% python3 -q
>>> import numpy as np
>>> import numpy.linalg as la
>>> np.set_printoptions(precision=2, suppress=True, linewidth=160)
>>> W0 = np.loadtxt("mat.csv", delimiter=",")
>>> W0
array([[-2.87,  1.93,  5.1 ,  3.48, -0.56,  0.28, -4.91, -2.9 ,  0.09, -0.31,  2.8 ],
       [-2.77,  2.23, -1.75,  0.92,  2.9 ,  0.17,  2.15,  1.91, -4.52, -8.02,  0.09],
       [ 2.01, -1.16, -7.04,  5.27,  0.27, -1.15, -4.19,  1.03, -2.5 , -3.03,  1.85],
       [-1.68, -3.66, 11.46, -2.86,  3.99, -0.92, -1.76, -0.38, -0.35, 10.08, -1.94],
       [-1.88,  5.38, -1.56, -1.94, -1.63, -2.37,  2.5 , -1.15, -1.09, -6.1 , -2.56],
       [ 1.5 ,  0.49,  3.98, -2.6 , -3.97,  5.08,  4.5 , -8.11, -2.44,  6.68,  3.23],
       [ 4.24,  3.72, -5.14, -6.13, -0.11,  2.48,  4.04,  1.3 , -3.54, -0.76,  4.03],
       [ 4.37, -2.51,  2.83, -2.62,  3.39, -1.47,  5.63, -7.17,  1.77, -3.42,  1.36],
       [-1.58, -0.01, -2.94,  2.49, -0.54,  2.97,  3.49, -0.19, -5.27,  1.36,  0.  ],
       [-6.52, -2.18,  2.2 ,  1.31, -1.92, -1.63,  1.58,  2.19,  1.95,  2.92,  2.02]])
>>> gram = W0.T @ W0
>>> np.round(la.eigvalsh(gram)[::-1], 2) + 0
array([527.39, 299.21, 158.08, 116.28, 108.57,  67.89,  59.4 ,  33.14,   9.3 ,   0.87,   0.  ])
>>> (W0 @ W0.T).shape
(10, 10)
>>> la.matrix_rank(gram)
np.int64(10)
>>> round(np.trace(gram), 2), np.round((W0 ** 2).sum(), 2)
(np.float64(1380.14), np.float64(1380.14))
>>> np.round(la.norm(W0) ** 2 / la.norm(W0, 2) ** 2, 2)
np.float64(2.62)
>>> round(la.norm(W0, 2), 2)
np.float64(22.97)
>>> np.round(la.norm(W0, 1), 2), round(la.norm(W0, np.inf), 2)
(np.float64(44.0), np.float64(42.58))
>>> x = np.array([8, 7, -7, -5, 5, -6, -1, -7, -2, 1, -1])
>>> W0 @ x
array([ -45.11,   -0.01,   36.24,  -62.37,   53.5 ,   10.84,  100.31,   72.69,  -15.36, -109.1 ])
>>> np.sign((W0 @ x).round(6))
array([-1., -1.,  1., -1.,  1.,  1.,  1.,  1., -1., -1.])
>>> W0 @ (2 * x)
array([ -90.22,   -0.02,   72.48, -124.74,  107.  ,   21.68,  200.62,  145.38,  -30.72, -218.2 ])
>>> W0 @ np.eye(11)[2]
array([ 5.1 , -1.75, -7.04, 11.46, -1.56,  3.98, -5.14,  2.83, -2.94,  2.2 ])
>>> (W0 @ x).argmax()
np.int64(6)
>>> E = np.array([[3, 0, 0, 0, 0],
...     [1, 2, 0, 0, 0],
...     [0, 0, 1, 0, 0],
...     [0, 3, 3, 2, 0],
...     [0, 0, 0, 2, 0]])
>>> rank = la.matrix_rank(E)
>>> rank
np.int64(4)
>>> N = la.svd(E)[2][rank:].T
>>> [int(la.matrix_rank(E[:, :j + 1])) for j in range(5)]
[1, 2, 3, 4, 4]
>>> la.matrix_rank(E.T @ E), la.matrix_rank(E @ E.T)
(np.int64(4), np.int64(4))
>>> N @ N.T
array([[0., 0., 0., 0., 0.],
       [0., 0., 0., 0., 0.],
       [0., 0., 0., 0., 0.],
       [0., 0., 0., 0., 0.],
       [0., 0., 0., 0., 1.]])
>>> N[:, 0] / N[np.abs(N[:, 0]).round(6).argmax(), 0]
array([0., 0., 0., 0., 1.])
>>> N.shape
(5, 1)
>>> arr = np.load("dump.npy")
>>> arr
array([[ 1,  0,  0,  0,  0],
       [-2, -2,  0,  0,  0],
       [ 0,  1,  1,  0,  0],
       [-2,  2, -2,  1,  0],
       [-1, -2,  2,  0,  2]])
>>> M2 = np.array([[1, 3, -3], [3, -1, 0]])
>>> W2 = np.kron(M2, arr)
>>> round(float(la.norm(W2, 2)), 2), round(la.norm(M2, 2) * la.norm(arr, 2), 2)
(19.8, np.float64(19.8))
>>> la.matrix_rank(W2)
np.int64(10)
>>> W2
array([[ 1,  0,  0,  0,  0,  3,  0,  0,  0,  0, -3,  0,  0,  0,  0],
       [-2, -2,  0,  0,  0, -6, -6,  0,  0,  0,  6,  6,  0,  0,  0],
       [ 0,  1,  1,  0,  0,  0,  3,  3,  0,  0,  0, -3, -3,  0,  0],
       [-2,  2, -2,  1,  0, -6,  6, -6,  3,  0,  6, -6,  6, -3,  0],
       [-1, -2,  2,  0,  2, -3, -6,  6,  0,  6,  3,  6, -6,  0, -6],
       [ 3,  0,  0,  0,  0, -1,  0,  0,  0,  0,  0,  0,  0,  0,  0],
       [-6, -6,  0,  0,  0,  2,  2,  0,  0,  0,  0,  0,  0,  0,  0],
       [ 0,  3,  3,  0,  0,  0, -1, -1,  0,  0,  0,  0,  0,  0,  0],
       [-6,  6, -6,  3,  0,  2, -2,  2, -1,  0,  0,  0,  0,  0,  0],
       [-3, -6,  6,  0,  6,  1,  2, -2,  0, -2,  0,  0,  0,  0,  0]])
>>> X = np.load("run3.npy")
>>> X
array([[0, 1, 1, 0],
       [1, 0, 1, 0],
       [1, 1, 0, 1],
       [0, 0, 1, 0]])
>>> rng = np.random.default_rng(3)
>>> idx = rng.permutation(5)
>>> idx
array([4, 2, 1, 3, 0])
>>> M2 = arr[idx][:, idx]
>>> round(float(la.det(M2)), 2), round(float(la.det(arr[idx])), 2)
(-4.0, -4.0)
>>> np.allclose(M2, arr)
False
>>> np.trace(M2)
np.int64(3)
>>> M2
array([[ 2,  2, -2,  0, -1],
       [ 0,  1,  1,  0,  0],
       [ 0,  0, -2,  0, -2],
       [ 0, -2,  2,  1, -2],
       [ 0,  0,  0,  0,  1]])
>>> np.sort(np.abs(la.eigvals(M2)))
array([1., 1., 1., 2., 2.])
>>> w, evecs = la.eig(M2)
>>> M2 @ evecs[:, 0] - w[0] * evecs[:, 0]
array([0., 0., 0., 0., 0.])
>>> P = np.triu(np.array([[-5, -8, 0, -9], [8, 9, 8, -6], [4, -3, 4, 8], [-8, -6, 6, -5]]), 1) + np.eye(4)
>>> M2 = P @ X @ la.inv(P)
>>> round(la.det(M2), 2)
np.float64(1.0)
>>> M = np.load("sample8.npy")
>>> M
array([[0, 1, 1, 0, 0, 0, 1],
       [1, 0, 1, 0, 0, 0, 1],
       [1, 1, 0, 0, 0, 0, 1],
       [0, 0, 0, 0, 1, 1, 0],
       [0, 0, 0, 1, 0, 1, 0],
       [0, 0, 0, 1, 1, 0, 0],
       [1, 1, 1, 0, 0, 0, 0]])
>>> w, evecs = la.eigh(M)
>>> x = np.array([0, 5, 5, 9, 6, 6, 5])
>>> la.eigvalsh(M[1:, 1:])
array([-1., -1., -1., -1.,  2.,  2.])
>>> round(x @ M @ x / (x @ x), 2), round(w[0], 2), w[-1]
(np.float64(1.92), np.float64(-1.0), np.float64(3.0))
>>> x @ M @ x
np.int64(438)
>>> np.abs(M).sum(axis=1).max(), np.abs(w).max()
(np.int64(3), np.float64(3.0))
>>> f = np.array([2, 2, -1])
>>> np.convolve(M[2], f)
array([ 2,  4,  1, -1,  0,  0,  2,  2, -1])
>>> np.polyval(f, M[2])
array([ 3,  3, -1, -1, -1, -1,  3])
>>> np.correlate(M[2], M[5], "full")
array([0, 0, 1, 2, 1, 0, 0, 0, 1, 1, 0, 0, 0])
>>> K = np.loadtxt("block5.csv", delimiter=",")
>>> K
array([[0., 0., 0., 0., 0., 0., 0., 1., 0.],
       [0., 0., 1., 1., 0., 0., 1., 0., 1.],
       [0., 1., 0., 1., 0., 0., 1., 0., 1.],
       [0., 1., 1., 0., 0., 0., 1., 0., 0.],
       [0., 0., 0., 0., 0., 0., 0., 0., 0.],
       [0., 0., 0., 0., 0., 0., 0., 1., 0.],
       [0., 1., 1., 1., 0., 0., 0., 0., 1.],
       [1., 0., 0., 0., 0., 1., 0., 0., 0.],
       [0., 1., 1., 0., 0., 0., 1., 0., 0.]])
>>> w, evecs = la.eigh(K)
>>> la.eigvalsh(K + 2 * np.eye(9))
array([0.35, 0.59, 1.  , 1.  , 2.  , 2.  , 2.  , 3.41, 5.65])
>>> np.round(evecs.T @ evecs, 2) + 0
array([[1., 0., 0., 0., 0., 0., 0., 0., 0.],
       [0., 1., 0., 0., 0., 0., 0., 0., 0.],
       [0., 0., 1., 0., 0., 0., 0., 0., 0.],
       [0., 0., 0., 1., 0., 0., 0., 0., 0.],
       [0., 0., 0., 0., 1., 0., 0., 0., 0.],
       [0., 0., 0., 0., 0., 1., 0., 0., 0.],
       [0., 0., 0., 0., 0., 0., 1., 0., 0.],
       [0., 0., 0., 0., 0., 0., 0., 1., 0.],
       [0., 0., 0., 0., 0., 0., 0., 0., 1.]])
>>> np.round(np.abs(evecs[:, -1]), 2) + 0
array([0.  , 0.48, 0.48, 0.39, 0.  , 0.  , 0.48, 0.  , 0.39])
>>> np.round(w.sum(), 2), np.trace(K)
(np.float64(0.0), np.float64(0.0))
>>> np.round(evecs.T @ K @ evecs, 2) + 0
array([[-1.65,  0.  ,  0.  ,  0.  ,  0.  ,  0.  ,  0.  ,  0.  ,  0.  ],
       [ 0.  , -1.41,  0.  ,  0.  ,  0.  ,  0.  ,  0.  ,  0.  ,  0.  ],
       [ 0.  ,  0.  , -1.  ,  0.  ,  0.  ,  0.  ,  0.  ,  0.  ,  0.  ],
       [ 0.  ,  0.  ,  0.  , -1.  ,  0.  ,  0.  ,  0.  ,  0.  ,  0.  ],
       [ 0.  ,  0.  ,  0.  ,  0.  ,  0.  ,  0.  ,  0.  ,  0.  ,  0.  ],
       [ 0.  ,  0.  ,  0.  ,  0.  ,  0.  ,  0.  ,  0.  ,  0.  ,  0.  ],
       [ 0.  ,  0.  ,  0.  ,  0.  ,  0.  ,  0.  ,  0.  ,  0.  ,  0.  ],
       [ 0.  ,  0.  ,  0.  ,  0.  ,  0.  ,  0.  ,  0.  ,  1.41,  0.  ],
       [ 0.  ,  0.  ,  0.  ,  0.  ,  0.  ,  0.  ,  0.  ,  0.  ,  3.65]])
>>> round(float(la.norm(K, 2) / la.norm(K)), 2)
0.78
>>> [round(float(x), 2) for x in la.svd(K, compute_uv=False)[:3]]
[3.65, 1.65, 1.41]
>>> W2 = np.array([[1.1, -0.9, -0.7]])
>>> A = np.array([[2],
...     [1],
...     [-1],
...     [2],
...     [2],
...     [1],
...     [-2],
...     [-3],
...     [0],
...     [-1],
...     [-3],
...     [-1],
...     [-2],
...     [1],
...     [1],
...     [-3],
...     [2],
...     [2],
...     [0],
...     [-2],
...     [0],
...     [2],
...     [3],
...     [-1],
...     [-1],
...     [0],
...     [0],
...     [3],
...     [0],
...     [0],
...     [-3],
...     [1],
...     [2],
...     [3],
...     [2],
...     [1],
...     [-3],
...     [-3],
...     [3],
...     [-1],
...     [3],
...     [-3],
...     [-2],
...     [0],
...     [-3],
...     [-2]]) @ W2 + 0.05 * rng.normal(size=(46, 3))
>>> A.round(2) + 0
array([[ 2.22, -1.83, -1.42],
       [ 1.09, -1.  , -0.71],
       [-1.14,  1.07,  0.71],
       [ 2.18, -1.81, -1.43],
       [ 2.15, -1.82, -1.38],
       [ 1.09, -0.85, -0.71],
       [-2.2 ,  1.88,  1.43],
       [-3.33,  2.69,  2.13],
       [ 0.1 , -0.01, -0.01],
       [-1.05,  0.86,  0.69],
       [-3.26,  2.73,  2.1 ],
       [-1.07,  0.76,  0.75],
       [-2.25,  1.72,  1.41],
       [ 1.14, -0.92, -0.75],
       [ 1.1 , -0.9 , -0.63],
       [-3.26,  2.71,  2.16],
       [ 2.19, -1.85, -1.37],
       [ 2.23, -1.81, -1.44],
       [ 0.01, -0.12,  0.03],
       [-2.18,  1.72,  1.4 ],
       [-0.05,  0.04, -0.1 ],
       [ 2.15, -1.76, -1.34],
       [ 3.19, -2.72, -2.08],
       [-1.13,  0.98,  0.64],
       [-1.08,  0.85,  0.77],
       [ 0.  , -0.02, -0.09],
       [ 0.08,  0.04,  0.04],
       [ 3.36, -2.68, -2.13],
       [-0.04, -0.04,  0.07],
       [-0.07, -0.03, -0.02],
       [-3.29,  2.73,  2.04],
       [ 1.01, -0.9 , -0.64],
       [ 2.24, -1.79, -1.42],
       [ 3.31, -2.71, -2.06],
       [ 2.16, -1.79, -1.41],
       [ 1.13, -0.89, -0.57],
       [-3.23,  2.77,  2.  ],
       [-3.32,  2.67,  2.13],
       [ 3.19, -2.64, -2.05],
       [-1.17,  0.85,  0.66],
       [ 3.3 , -2.67, -2.  ],
       [-3.31,  2.74,  2.11],
       [-2.11,  1.84,  1.47],
       [-0.05, -0.01, -0.04],
       [-3.22,  2.73,  2.08],
       [-2.22,  1.82,  1.36]])
>>> M2 = np.array([[-1, -1], [0, 2], [0, 2], [0, -1], [-2, -1], [2, -1], [2, -1]])
>>> np.einsum("ik,kj->ji", M, M2)
array([[ 2,  1,  1,  0,  2, -2, -1],
       [ 3,  0,  0, -2, -2, -2,  3]])
>>> la.matrix_rank(np.vstack([M, M2.T]))
np.int64(7)
>>> M2.T @ M.T
array([[ 2,  1,  1,  0,  2, -2, -1],
       [ 3,  0,  0, -2, -2, -2,  3]])
>>> np.einsum("ik,kj->ij", M, M2)
array([[ 2,  3],
       [ 1,  0],
       [ 1,  0],
       [ 0, -2],
       [ 2, -2],
       [-2, -2],
       [-1,  3]])
